% python3 -q
>>> import numpy as np
>>> import numpy.linalg as la
>>> np.set_printoptions(suppress=True, linewidth=140)
>>> rnd = lambda a: np.round(a, 2) + 0
>>> data = np.array([[0, 0, 1, 0], [0, 0, 0, 1], [0, 1, 0, 0], [1, 0, 0, 0]])
>>> # a transition matrix
>>> G = data.T @ data
>>> print(np.trace(G), (data ** 2).sum())
4 4
>>> print((data @ data.T).shape)
(4, 4)
>>> print(rnd(la.eigvalsh(G)[::-1]))
[1. 1. 1. 1.]
>>> th = np.radians(56)
>>> Rm = np.eye(4)
>>> Rm[0, 0] = Rm[2, 2] = np.cos(th)
>>> Rm[0, 2], Rm[2, 0] = -np.sin(th), np.sin(th)
>>> print(rnd(Rm))
[[ 0.56  0.   -0.83  0.  ]
 [ 0.    1.    0.    0.  ]
 [ 0.83  0.    0.56  0.  ]
 [ 0.    0.    0.    1.  ]]
>>> B = data @ Rm.T
>>> print(rnd(np.abs(B - data).max(axis=0)))
[0.83 0.   0.83 0.  ]
>>> print(np.allclose(data @ data.T, B @ B.T))
True
>>> print(rnd(B))
[[-0.83  0.    0.56  0.  ]
 [ 0.    0.    0.    1.  ]
 [ 0.    1.    0.    0.  ]
 [ 0.56  0.    0.83  0.  ]]
>>> print(rnd(la.svd(data, compute_uv=False)), rnd(la.svd(B, compute_uv=False)))
[1. 1. 1. 1.] [1. 1. 1. 1.]
>>> print(rnd(la.det(Rm)), rnd(np.trace(Rm)))
1.0 3.12
>>> W0 = np.loadtxt("sample5.csv", delimiter=",")
>>> print(rnd(W0))
[[0.25 0.19 0.12 0.19 0.06 0.19]
 [0.25 0.15 0.2  0.15 0.15 0.1 ]
 [0.   0.26 0.32 0.05 0.26 0.11]
 [0.14 0.   0.29 0.43 0.   0.14]
 [0.1  0.24 0.19 0.1  0.14 0.24]
 [0.23 0.18 0.23 0.   0.09 0.27]]
>>> # row-stochastic, so 1 is an eigenvalue
>>> print(rnd(np.trace(W0)))
1.56
>>> print(rnd(np.sort(np.abs(la.eigvals(W0)))))
[0.08 0.08 0.09 0.28 0.28 1.  ]
>>> print(rnd(la.det(W0)))
0.0
>>> print(rnd(W0 @ W0))
[[0.18 0.16 0.22 0.17 0.1  0.17]
 [0.16 0.18 0.22 0.16 0.12 0.17]
 [0.12 0.2  0.24 0.1  0.17 0.16]
 [0.13 0.13 0.26 0.23 0.1  0.16]
 [0.16 0.18 0.23 0.12 0.13 0.17]
 [0.17 0.2  0.22 0.09 0.14 0.18]]
>>> print(rnd(W0.sum(axis=1)))
[1. 1. 1. 1. 1. 1.]
>>> print(W0 @ np.ones(6))
[1. 1. 1. 1. 1. 1.]
>>> p = np.eye(6)[3]
>>> for _ in range(7):
...     p = p @ W0
...     print(p.round(2))
... 
[0.14 0.   0.29 0.43 0.   0.14]
[0.13 0.13 0.26 0.23 0.1  0.16]
[0.14 0.16 0.24 0.16 0.12 0.16]
[0.15 0.17 0.23 0.15 0.13 0.17]
[0.15 0.18 0.23 0.14 0.13 0.17]
[0.15 0.18 0.23 0.14 0.13 0.17]
[0.15 0.18 0.23 0.14 0.13 0.17]
>>> q, Rm = la.qr(W0)
>>> print(rnd(np.trace(q @ q.T)))
6.0
>>> print(rnd(np.abs(np.diag(Rm))))
[0.45 0.33 0.28 0.23 0.09 0.05]
>>> print(rnd(abs(Rm[0, 0])), rnd(la.norm(W0[:, 0])))
0.45 0.45
>>> print(rnd(q @ Rm))
[[0.25 0.19 0.13 0.19 0.06 0.19]
 [0.25 0.15 0.2  0.15 0.15 0.1 ]
 [0.   0.26 0.32 0.05 0.26 0.11]
 [0.14 0.   0.29 0.43 0.   0.14]
 [0.1  0.24 0.19 0.1  0.14 0.24]
 [0.23 0.18 0.23 0.   0.09 0.27]]
>>> print(rnd(Rm))
[[-0.45 -0.33 -0.42 -0.34 -0.19 -0.39]
 [ 0.    0.33  0.26 -0.05  0.27  0.17]
 [ 0.    0.   -0.28 -0.28 -0.06 -0.06]
 [ 0.    0.    0.   -0.23  0.03  0.  ]
 [ 0.    0.    0.    0.   -0.09  0.14]
 [ 0.    0.    0.    0.    0.    0.05]]
>>> print(rnd(q.T @ q))
[[1. 0. 0. 0. 0. 0.]
 [0. 1. 0. 0. 0. 0.]
 [0. 0. 1. 0. 0. 0.]
 [0. 0. 0. 1. 0. 0.]
 [0. 0. 0. 0. 1. 0.]
 [0. 0. 0. 0. 0. 1.]]
